$ python -q
>>> import numpy as np
>>> import numpy.linalg as la
>>> np.set_printoptions(suppress=True, linewidth=160)
>>> W0 = np.array([[0, 9, -8, -5], [8, 5, -7, 6], [2, 7, 3, 7], [0, -9, 4, 6]])
>>> x0 = np.array([4, -3, 5, -1])
>>> target = W0 @ x0
>>> target
array([-62, -24,  -5,  41])
>>> np.round(la.solve(W0.T, W0[2]), 1) + 0
array([0., 0., 1., 0.])
>>> np.round(la.solve(W0, 2 * target), 1)
array([ 8., -6., 10., -2.])
>>> q = W0.astype(float).copy()
>>> for j in range(4):
...     q[:, j] -= q[:, :j] @ (q[:, :j].T @ q[:, j])
...     q[:, j] /= la.norm(q[:, j])
... 
>>> q.round(1) + 0
array([[ 0. ,  0.6, -0.5,  0.6],
       [ 1. , -0.1, -0.2, -0.1],
       [ 0.2,  0.4,  0.8,  0.3],
       [ 0. , -0.6,  0. ,  0.8]])
>>> np.round(q.T @ W0, 1) + 0
array([[ 8.2,  6.5, -6.1,  7.5],
       [ 0. , 13.9, -5.9, -5. ],
       [ 0. ,  0. ,  8.1,  7.3],
       [ 0. ,  0. ,  0. ,  3.4]])
>>> q, evecs = la.qr(W0[:, :1])[0], la.qr(W0[:, 1:])[0]
>>> s = la.svd(q.T @ evecs, compute_uv=False)
>>> np.round(la.norm(q @ q.T - evecs @ evecs.T, 2), 1)
np.float64(1.0)
>>> rng = np.random.default_rng(41205)
>>> labels = rng.permutation(4)
>>> labels
array([1, 0, 3, 2])
>>> out = W0[labels][:, labels]
>>> np.trace(out)
np.int64(14)
>>> np.round(la.det(out), 1), round(float(la.det(W0[labels])), 1)
(np.float64(-3214.0), -3214.0)
>>> proj = np.triu(np.array([[-5, -8, 4, 5], [8, 5, -6, 3], [3, -5, 3, 8], [-3, 3, 2, 8]]), 1) + np.eye(4)
>>> out = proj @ W0 @ la.inv(proj)
>>> np.round(np.poly(out), 1)
array([    1.,   -14.,    82.,  -289., -3214.])
>>> print(out)
[[  -56.  -496. -2672. 23149.]
 [   -4.   -96.  -573.  4874.]
 [    2.   -49.  -267.  2328.]
 [    0.    -9.   -50.   433.]]
>>> proj @ W0 - W0 @ proj
array([[-56., -57., 142.,  47.],
       [-12.,  -5.,  -8., -23.],
       [  0., -56.,  66.,  -7.],
       [  0.,   0., -54.,  -5.]])
>>> round(float(la.det(out)), 1)
-3214.0
>>> la.matrix_rank(out)
np.int64(4)
>>> m1 = np.load("arr.npy")
>>> m1
array([[ 0,  0,  0,  0],
       [ 2, -4,  0,  0],
       [ 4,  0, -5,  0],
       [ 5,  5,  1, -2]])
>>> left, s, Vh = la.svd(m1)
>>> np.argmax(s[:-1] / (s[1:] + 1e-6)) + 1
np.int64(3)
>>> out = left[:, :3] @ np.diag(s[:3]) @ Vh[:3]
>>> round(np.abs(m1 - out).max(), 1)
np.float64(0.0)
>>> la.matrix_rank(m1, rtol=0.05)
np.int64(3)
>>> print(round(la.norm(m1 - out, 2), 1), round(s[3], 1))
0.0 0.0
>>> F = np.array([[0, 4, 1], [4, 2, 2], [1, 2, 0]])
>>> # symmetric, so the eigenvalues are real
>>> [round(float(la.det(F[:i, :i])), 2) + 0 for i in range(1, 4)]
[0.0, -16.0, 14.0]
>>> u = np.array([0, 1, 1])
>>> np.correlate(F[0], F[2], "full")
array([0, 0, 8, 6, 1])
>>> np.convolve(F[0], u)
array([0, 0, 4, 5, 1])
>>> ev, evecs = la.eigh(F)
>>> x0 = np.array([-1, -2, -2])
>>> np.round(evecs * np.maximum(ev, 0) @ evecs.T, 1)
array([[1.9, 2.5, 1.2],
       [2.5, 3.3, 1.5],
       [1.2, 1.5, 0.7]])
>>> np.round(la.eigvalsh(F[1:, 1:]), 1)
array([-1.2,  3.2])
>>> proj = np.triu(np.array([[2, 2, 2], [-1, 2, 0], [-2, -1, -2]]), 1) + np.eye(3)
>>> out = proj @ F @ la.inv(proj)
>>> la.matrix_rank(out)
np.int64(3)
>>> round(float(la.det(out)), 1)
14.0
>>> print(np.round(F.mean(axis=0), 1))
[1.7 2.7 1. ]
>>> np.zeros(3, 3)
Traceback (most recent call last):
  File "<python-input-52>", line 1, in <module>
    np.zeros(3, 3)
    ~~~~~~~~^^^^^^
TypeError: Cannot interpret '3' as a data type
>>> print(F.shape)
(3, 3)
>>> round(float(la.norm(F)), 1)
6.8
>>> np.count_nonzero(F)
np.int64(7)
>>> np.abs(F).max()
np.int64(4)
>>> cent = np.array([[-5, 5, 4], [1, -3, -1], [0, 5, 2]])
>>> arr = (rng.random((26, 3)) < 0.25) @ cent
>>> arr
array([[ 0,  5,  2],
       [ 0,  5,  2],
       [-4,  2,  3],
       [ 0,  0,  0],
       [-5, 10,  6],
       [ 0,  0,  0],
       [ 0,  0,  0],
       [ 0,  0,  0],
       [-5, 10,  6],
       [ 0,  0,  0],
       [ 0,  0,  0],
       [ 0,  0,  0],
       [ 0,  0,  0],
       [ 0,  0,  0],
       [ 0,  0,  0],
       [ 0,  0,  0],
       [ 0,  0,  0],
       [ 1, -3, -1],
       [ 0,  0,  0],
       [ 1, -3, -1],
       [ 0,  5,  2],
       [-5,  5,  4],
       [ 1, -3, -1],
       [ 0,  5,  2],
       [ 1, -3, -1],
       [ 0,  0,  0]])
>>> # rows 0 and 1 are equal
>>> x0 = np.array([8, 0, 8])
>>> np.einsum("ij,j->i", arr, x0)
array([16, 16, -8,  0,  8,  0,  0,  0,  8,  0,  0,  0,  0,  0,  0,  0,  0,  0,  0,  0, 16, -8,  0, 16,  0,  0])
>>> (arr * x0).sum(axis=1)
array([16, 16, -8,  0,  8,  0,  0,  0,  8,  0,  0,  0,  0,  0,  0,  0,  0,  0,  0,  0, 16, -8,  0, 16,  0,  0])
>>> arr @ x0
array([16, 16, -8,  0,  8,  0,  0,  0,  8,  0,  0,  0,  0,  0,  0,  0,  0,  0,  0,  0, 16, -8,  0, 16,  0,  0])
>>> print(arr @ (2 * x0))
[ 32  32 -16   0  16   0   0   0  16   0   0   0   0   0   0   0   0   0   0   0  32 -16   0  32   0   0]
